In [1]: import numpy as np

In [2]: from numpy import linalg as LA

In [3]: np.set_printoptions(precision=3, suppress=True, linewidth=160, legacy="1.25")

In [4]: feats = np.array([[2, 0, 1], [1, 2, 0], [0, 1, 2]])

In [5]: feats
Out[5]: 
array([[2, 0, 1],
       [1, 2, 0],
       [0, 1, 2]])

In [6]: print(round(LA.eigvals(feats).sum().real, 3))
6.0

In [7]: np.poly(feats)
Out[7]: array([ 1., -6., 12., -9.])

In [8]: np.einsum("ij,ji->", feats, feats)
Out[8]: 12

In [9]: m1 = np.loadtxt("case15.csv", delimiter=",")

In [10]: m1
Out[10]: 
array([[  3.233,  -7.91 ,  -3.464],
       [  2.231,  -6.431,  -2.672],
       [ -5.453,  -3.076,   0.824],
       [ -6.043,  -4.428,  -0.387],
       [ -5.85 ,   8.105,  -6.16 ],
       [ -5.564,  -4.739,   1.829],
       [  3.255,  -8.938,  -3.139],
       [ -4.607,  -6.756,  -0.33 ],
       [  1.303,  -9.142,  -3.166],
       [ -3.388,  -4.871,  -0.906],
       [ -8.248,   6.   ,  -6.697],
       [  2.432,  -7.939,  -2.408],
       [  4.164, -10.308,  -3.395],
       [ -4.328,  -5.072,  -0.172],
       [ -7.07 ,   5.893,  -7.228],
       [ -5.153,  -1.726,  -1.495],
       [  1.701,  -9.486,  -3.031],
       [  2.971,  -7.747,  -2.924]])

In [11]: rng = np.random.default_rng(397)

In [12]: other = m1 + rng.integers(-2, 3, (18, 2)) @ rng.integers(-2, 3, (2, 3))

In [13]: print(other)
[[  7.233  -7.91    0.536]
 [  5.231  -5.431   0.328]
 [ -7.453  -3.076  -1.176]
 [ -3.043  -5.428   2.613]
 [ -6.85    9.105  -7.16 ]
 [ -8.564  -5.739  -1.171]
 [  6.255  -9.938  -0.139]
 [ -2.607  -4.756   1.67 ]
 [  1.303  -9.142  -3.166]
 [ -1.388  -6.871   1.094]
 [-10.248   4.     -8.697]
 [ -1.568  -5.939  -6.408]
 [  6.164 -10.308  -1.395]
 [ -5.328  -4.072  -1.172]
 [-10.07    4.893 -10.228]
 [ -7.153   0.274  -3.495]
 [  1.701  -9.486  -3.031]
 [ -2.029  -6.747  -7.924]]

In [14]: other - m1
Out[14]: 
array([[ 4.,  0.,  4.],
       [ 3.,  1.,  3.],
       [-2.,  0., -2.],
       [ 3., -1.,  3.],
       [-1.,  1., -1.],
       [-3., -1., -3.],
       [ 3., -1.,  3.],
       [ 2.,  2.,  2.],
       [ 0.,  0.,  0.],
       [ 2., -2.,  2.],
       [-2., -2., -2.],
       [-4.,  2., -4.],
       [ 2.,  0.,  2.],
       [-1.,  1., -1.],
       [-3., -1., -3.],
       [-2.,  2., -2.],
       [ 0.,  0.,  0.],
       [-5.,  1., -5.]])

In [15]: print(LA.matrix_rank(other - m1, tol=1e-8))
2

In [16]: np.abs(other - m1).sum(axis=1)
Out[16]: array([ 8.,  7.,  4.,  7.,  3.,  7.,  7.,  6.,  0.,  6.,  6., 10.,  4.,  3.,  7.,  6.,  0., 11.])

In [17]: W0 = np.loadtxt("arr.csv", delimiter=",")

In [18]: W0
Out[18]: 
array([[-1.98,  0.  , -5.  ,  2.  ],
       [ 0.  ,  5.02,  1.  ,  2.  ],
       [-5.  ,  2.  ,  4.02,  1.  ],
       [-2.  ,  0.  , -5.  ,  2.02]])

In [19]: q = W0.astype(float).copy()

In [20]: for j in range(4):
    ...:     q[:, j] -= q[:, :j] @ (q[:, :j].T @ q[:, j])
    ...:     q[:, j] /= LA.norm(q[:, j])
    ...: 

In [21]: np.round(q.T @ q, 3) + 0
Out[21]: 
array([[1., 0., 0., 0.],
       [0., 1., 0., 0.],
       [0., 0., 1., 0.],
       [0., 0., 0., 1.]])

In [22]: x0 = np.array([-5, 1, 0, -8])

In [23]: target = W0 @ x0

In [24]: coef, lr = np.zeros(4), 1 / LA.norm(W0, 2) ** 2

In [25]: for i in range(250):
    ...:     coef -= lr * W0.T @ (W0 @ coef - target)
    ...:     if i % 50 == 0: print(i, round(LA.norm(W0 @ coef - target), 3))
    ...: 
0 13.588
50 0.075
100 0.075
150 0.075
200 0.075

In [26]: np.round(LA.cond(W0), 3)
Out[26]: 951.027

In [27]: T = np.stack([feats, 2 * feats, feats[::-1]])

In [28]: (T @ feats.T).shape
Out[28]: (3, 3, 3)

In [29]: LA.matrix_rank(T)
Out[29]: array([3, 3, 3])

In [30]: T.sum(axis=0)
Out[30]: 
array([[6, 1, 5],
       [4, 8, 0],
       [2, 3, 7]])

In [31]: np.einsum("bij,cij->bc", T, T)
Out[31]: 
array([[15, 30,  9],
       [30, 60, 18],
       [ 9, 18, 15]])

In [32]: T.shape
Out[32]: (3, 3, 3)

In [33]: LA.norm(T, axis=(1, 2))
Out[33]: array([3.873, 7.746, 3.873])

In [34]: print([round(float(x), 3) for x in LA.svd(W0, compute_uv=False)[:3]])
[8.544, 7.047, 4.438]

In [35]: print(LA.matrix_rank(W0, rtol=0.1))
3

In [36]: LA.cond(W0) > 100
Out[36]: True

In [37]: F = np.load("dump.npy")

In [38]: F
Out[38]: 
array([[ -2,  -2,   0,  -1,  -1,   0],
       [-18,  -4,  -6,  -9,  -2,  -3],
       [ -6, -14, -14,  -3,  -7,  -7],
       [ -3,  -3,   0,  -1,  -1,   0],
       [-27,  -6,  -9,  -9,  -2,  -3],
       [ -9, -21, -21,  -3,  -7,  -7]])

In [39]: theta = np.radians(72)

In [40]: Rm = np.eye(6)

In [41]: Rm[4, 4] = Rm[5, 5] = np.cos(theta)

In [42]: Rm[4, 5], Rm[5, 4] = -np.sin(theta), np.sin(theta)

In [43]: Rm
Out[43]: 
array([[ 1.   ,  0.   ,  0.   ,  0.   ,  0.   ,  0.   ],
       [ 0.   ,  1.   ,  0.   ,  0.   ,  0.   ,  0.   ],
       [ 0.   ,  0.   ,  1.   ,  0.   ,  0.   ,  0.   ],
       [ 0.   ,  0.   ,  0.   ,  1.   ,  0.   ,  0.   ],
       [ 0.   ,  0.   ,  0.   ,  0.   ,  0.309, -0.951],
       [ 0.   ,  0.   ,  0.   ,  0.   ,  0.951,  0.309]])

In [44]: other = F @ Rm.T

In [45]: np.allclose(LA.norm(F, axis=1), LA.norm(other, axis=1))
Out[45]: True

In [46]: lab = rng.permutation(4)

In [47]: lab
Out[47]: array([3, 1, 0, 2])

In [48]: other = W0[lab][:, lab]

In [49]: np.diag(other)
Out[49]: array([ 2.02,  5.02, -1.98,  4.02])

In [50]: np.round(np.trace(other), 3)
Out[50]: 9.08

In [51]: other = F[0, 0] * F[1:] - np.outer(F[1:, 0], F[0])

In [52]: print(other)
[[  0 -28  12   0 -14   6]
 [  0  16  28   0   8  14]
 [  0   0   0  -1  -1   0]
 [  0 -42  18  -9 -23   6]
 [  0  24  42  -3   5  14]]

In [53]: np.flatnonzero(~other.round(6).any(axis=1))
Out[53]: array([], dtype=int64)

In [54]: F @ F
Out[54]: 
array([[ 70,  21,  21,  30,   9,   9],
       [252, 238, 189, 108, 102,  81],
       [609, 462, 490, 261, 198, 210],
       [ 90,  27,  27,  40,  12,  12],
       [324, 306, 243, 144, 136, 108],
       [783, 594, 630, 348, 264, 280]])

In [55]: np.sort(np.abs(LA.eigvals(F)))
Out[55]: array([ 0.73 ,  0.759,  3.056,  7.964,  8.277, 33.341])

In [56]: np.allclose(F, F.T)
Out[56]: False

In [57]: np.round(LA.det(F), 3)
Out[57]: -3721.0

In [58]: print((F + F.T) / 2)
[[ -2.  -10.   -3.   -2.  -14.   -4.5]
 [-10.   -4.  -10.   -6.   -4.  -12. ]
 [ -3.  -10.  -14.   -1.5  -8.  -14. ]
 [ -2.   -6.   -1.5  -1.   -5.   -1.5]
 [-14.   -4.   -8.   -5.   -2.   -5. ]
 [ -4.5 -12.  -14.   -1.5  -5.   -7. ]]

In [59]: round(float(np.abs(LA.eigvals(F)).max()), 3)
Out[59]: 33.341

In [60]: E = np.array([[1, 0, 0, 0], [0, 0, 0, 1], [0, 0, 1, 0], [0, 1, 0, 0]])

In [61]: np.einsum("ii->", E)
Out[61]: 2

In [62]: np.poly(E)
Out[62]: array([ 1., -2.,  0.,  2., -1.])

In [63]: round(LA.eigvals(E).sum().real, 3)
Out[63]: 2.0

In [64]: print(round(float(LA.det(E.T)), 3))
-1.0

In [65]: [round(float(LA.det(E[:i, :i])), 2) + 0 for i in range(1, 5)]
Out[65]: [1.0, 0.0, 0.0, -1.0]

In [66]: round(LA.eigvalsh(E).min(), 3)
Out[66]: -1.0

In [67]: LA.cholesky(E)
LinAlgError: Matrix is not positive definite


In [68]: mat = np.loadtxt("layer5.csv", delimiter=",")

In [69]: mat
Out[69]: 
array([[ 0.,  0., -2.],
       [ 0.,  0.,  1.],
       [-2.,  1.,  0.]])

In [70]: lab = rng.permutation(3)

In [71]: lab
Out[71]: array([2, 1, 0])

In [72]: other = mat[lab][:, lab]

In [73]: other
Out[73]: 
array([[ 0.,  1., -2.],
       [ 1.,  0.,  0.],
       [-2.,  0.,  0.]])

In [74]: round(float(LA.det(other)), 3), round(LA.det(mat[lab]), 3)
Out[74]: (0.0, 0.0)

In [75]: np.diag(other)
Out[75]: array([0., 0., 0.])
